$ python -q
>>> import numpy as np
>>> from numpy import linalg as LA
>>> np.set_printoptions(precision=1, suppress=True, linewidth=120)
>>> E = np.array([[-3, 2, 0, -3], [0, 0, 2, -3], [3, -3, -1, 1], [-3, 2, 10, -18]])
>>> def softmax(z):
...     e = np.exp(z - z.max(axis=-1, keepdims=True))
...     return e / e.sum(axis=-1, keepdims=True)
... 
>>> np.round(softmax(E[2] + 2), 1) + 0
array([0.9, 0. , 0. , 0.1])
>>> np.round(softmax(10 * E[2]), 1) + 0
array([1., 0., 0., 0.])
>>> np.round(softmax(E[2]), 1) + 0
array([0.9, 0. , 0. , 0.1])
>>> att = E @ E.T / np.sqrt(4)
>>> np.round(softmax(att + np.triu(np.full(att.shape, -np.inf), 1)), 1) + 0
array([[1. , 0. , 0. , 0. ],
       [0.1, 0.9, 0. , 0. ],
       [0. , 0. , 1. , 0. ],
       [0. , 0. , 0. , 1. ]])
>>> softmax(att).round(6).argmax(axis=1)
array([3, 3, 2, 3])
>>> np.round(softmax(att), 1) + 0
array([[0., 0., 0., 1.],
       [0., 0., 0., 1.],
       [0., 0., 1., 0.],
       [0., 0., 0., 1.]])
>>> rng = np.random.default_rng(29807)
>>> z = rng.permutation(4)
>>> z
array([3, 1, 2, 0])
>>> out = E[z][:, z]
>>> out
array([[-18,   2,  10,  -3],
       [ -3,   0,   2,   0],
       [  1,  -3,  -1,   3],
       [ -3,   2,   0,  -3]])
>>> np.round(LA.det(out), 1), round(LA.det(E[z]), 1)
(np.float64(-0.0), np.float64(-0.0))
>>> np.diag(out)
array([-18,   0,  -1,  -3])
>>> np.round(np.sort(np.abs(LA.eigvals(out))), 1) + 0
array([ 0. ,  2.6,  2.6, 18.7])
